% python3 -q
>>> import numpy as np
>>> np.set_printoptions(suppress=True, linewidth=100)
>>> E = np.loadtxt("x.csv", delimiter=",")
>>> E
array([[0., 0., 0., 0., 1., 0., 0.],
       [0., 0., 1., 0., 0., 0., 0.],
       [0., 1., 0., 0., 0., 0., 0.],
       [0., 0., 0., 0., 0., 1., 0.],
       [1., 0., 0., 0., 0., 0., 0.],
       [0., 0., 0., 0., 0., 0., 1.],
       [0., 0., 0., 1., 0., 0., 0.]])
>>> Q, R = np.linalg.qr(E)
>>> R
array([[-1.,  0.,  0.,  0.,  0.,  0.,  0.],
       [ 0., -1.,  0.,  0.,  0.,  0.,  0.],
       [ 0.,  0., -1.,  0.,  0.,  0.,  0.],
       [ 0.,  0.,  0., -1.,  0.,  0.,  0.],
       [ 0.,  0.,  0.,  0., -1.,  0.,  0.],
       [ 0.,  0.,  0.,  0.,  0., -1.,  0.],
       [ 0.,  0.,  0.,  0.,  0.,  0.,  1.]])
>>> Q.shape, R.shape
((7, 7), (7, 7))
>>> np.trace(Q @ Q.T)
np.float64(7.0)
>>> np.allclose(R.T @ R, E.T @ E)
True
>>> abs(R[0, 0]), np.round(np.linalg.norm(E[:, 0]), 3)
(np.float64(1.0), np.float64(1.0))
>>> Q.T @ Q
array([[1., 0., 0., 0., 0., 0., 0.],
       [0., 1., 0., 0., 0., 0., 0.],
       [0., 0., 1., 0., 0., 0., 0.],
       [0., 0., 0., 1., 0., 0., 0.],
       [0., 0., 0., 0., 1., 0., 0.],
       [0., 0., 0., 0., 0., 1., 0.],
       [0., 0., 0., 0., 0., 0., 1.]])
>>> rng = np.random.default_rng(548459)
>>> A2 = E + rng.integers(-2, 3, (7, 1)) @ rng.integers(-2, 3, (1, 7))
>>> A2
array([[ 0., -2., -2., -4.,  3., -2., -4.],
       [ 0.,  1.,  2.,  2., -1.,  1.,  2.],
       [ 0., -1., -2., -4.,  2., -2., -4.],
       [ 0., -1., -1., -2.,  1.,  0., -2.],
       [ 1.,  0.,  0.,  0.,  0.,  0.,  0.],
       [ 0.,  1.,  1.,  2., -1.,  1.,  3.],
       [ 0.,  2.,  2.,  5., -2.,  2.,  4.]])
>>> np.round(np.linalg.svd(A2 - E, compute_uv=False), 3) + 0
array([13.416,  0.   ,  0.   ,  0.   ,  0.   ,  0.   ,  0.   ])
>>> np.linalg.matrix_rank(A2 - E, tol=1e-8)
np.int64(1)
>>> np.abs(A2 - E).sum(axis=1)
array([16.,  8., 16.,  8.,  0.,  8., 16.])
>>> np.linalg.cond(A2) > 100
np.False_
>>> [round(float(x), 3) for x in np.linalg.svd(A2, compute_uv=False)[:3]]
[13.919, 1.0, 1.0]
>>> Q, _ = np.linalg.qr(np.array([[0.4, 0.1, 0.9, 0.2, 0.4, 0.6],
...     [0.5, 0.4, -1.9, -0.3, 0.3, -0.6],
...     [0.1, 1.6, 0.3, -0.2, -0.1, 1.8],
...     [-0.2, -0.8, 1.6, 0.8, 0.2, 1.9],
...     [1.1, 0.7, -1.3, 0.4, 0.2, 2.6],
...     [0.8, 0.4, -0.6, 1.1, -0.1, -1.5]]))
>>> V, _ = np.linalg.qr(np.array([[-0.4, -0.4, -0.8, -0.9],
...     [0.0, -0.1, -0.4, 2.1],
...     [1.5, -0.5, 1.2, 1.0],
...     [0.4, -0.2, 0.3, 0.4]]))
>>> s = 3 * 0.7 ** np.arange(4)
>>> X = Q[:, :4] * s @ V[:4]
>>> X.round(3)
array([[-0.424,  0.758,  0.262,  0.973],
       [ 1.023,  0.758,  0.089,  0.014],
       [-0.423,  0.661, -1.803, -0.187],
       [-0.879, -0.318,  0.782, -0.026],
       [ 0.583,  1.998,  0.432,  0.494],
       [ 0.027,  1.619,  0.575, -0.358]])
>>> Q, R = np.linalg.qr(X)
>>> Q.shape, R.shape
((6, 4), (4, 4))
>>> np.round(Q.T @ Q, 3) + 0
array([[1., 0., 0., 0.],
       [0., 1., 0., 0.],
       [0., 0., 1., 0.],
       [0., 0., 0., 1.]])
>>> vec = np.array([-2, 1, 1, -3])
>>> a = np.maximum(X @ vec, 0)
>>> np.flatnonzero(a > 1e-9)
array([2, 3, 5])
>>> np.round(X * (a > 1e-9)[:, None], 3)
array([[-0.   ,  0.   ,  0.   ,  0.   ],
       [ 0.   ,  0.   ,  0.   ,  0.   ],
       [-0.423,  0.661, -1.803, -0.187],
       [-0.879, -0.318,  0.782, -0.026],
       [ 0.   ,  0.   ,  0.   ,  0.   ],
       [ 0.027,  1.619,  0.575, -0.358]])
>>> np.round(X.T @ a, 3)
array([-2.048,  4.648,  3.173, -1.262])
>>> data = np.loadtxt("m.csv", delimiter=",")
>>> data.round(3)
array([[0.333, 0.   , 0.333, 0.333],
       [0.333, 0.667, 0.   , 0.   ],
       [0.   , 0.   , 0.5  , 0.5  ],
       [0.333, 0.   , 0.   , 0.667]])
>>> A2 = np.array([[2, 6], [4, 1], [5, 2], [0, 0], [2, 0], [7, 1], [0, 5]])
>>> np.einsum("ik,kj->ij", E, A2)
array([[2., 0.],
       [5., 2.],
       [4., 1.],
       [7., 1.],
       [2., 6.],
       [0., 5.],
       [0., 0.]])
>>> np.einsum("ij,ij->i", E, E)
array([1., 1., 1., 1., 1., 1., 1.])
>>> np.linalg.matrix_rank(E @ A2)
np.int64(2)
>>> def softmax(z):
...     e = np.exp(z - z.max(axis=-1, keepdims=True))
...     return e / e.sum(axis=-1, keepdims=True)
... 
>>> np.round(softmax(data[2] + -2), 3)
array([0.189, 0.189, 0.311, 0.311])
>>> softmax(data).sum(axis=1)
array([1., 1., 1., 1.])
>>> np.round(softmax(10 * data[2]), 3)
array([0.003, 0.003, 0.497, 0.497])
>>> scores = data @ data.T / np.sqrt(4)
>>> np.round(softmax(scores + np.triu(np.full(scores.shape, -np.inf), 1)), 3)
array([[1.   , 0.   , 0.   , 0.   ],
       [0.445, 0.555, 0.   , 0.   ],
       [0.341, 0.289, 0.371, 0.   ],
       [0.249, 0.223, 0.249, 0.279]])
>>> softmax(scores).round(6).argmax(axis=1)
array([0, 1, 2, 3])
>>> np.round(softmax(scores)[2] @ data, 3)
array([0.241, 0.143, 0.223, 0.392])
>>> J = np.load("dump.npy")
>>> J
array([[ 2, -2,  3, -1],
       [ 0,  3,  1, -1],
       [-3, -1, -3, -3],
       [ 3,  0, -1,  0]])
>>> idx = rng.permutation(4)
>>> idx
array([2, 1, 3, 0])
>>> A2 = J[idx][:, idx]
>>> round(float(np.linalg.det(A2)), 3), round(float(np.linalg.det(J[idx])), 3)
(-185.0, -185.0)
>>> np.allclose(A2, J)
False
>>> A2
array([[-3, -1, -3, -3],
       [ 1,  3, -1,  0],
       [-1,  0,  0,  3],
       [ 3, -2, -1,  2]])
>>> np.diag(A2)
array([-3,  3,  0,  2])
>>> np.round(np.sort(np.abs(np.linalg.eigvals(A2))), 3)
array([3.574, 3.701, 3.74 , 3.74 ])
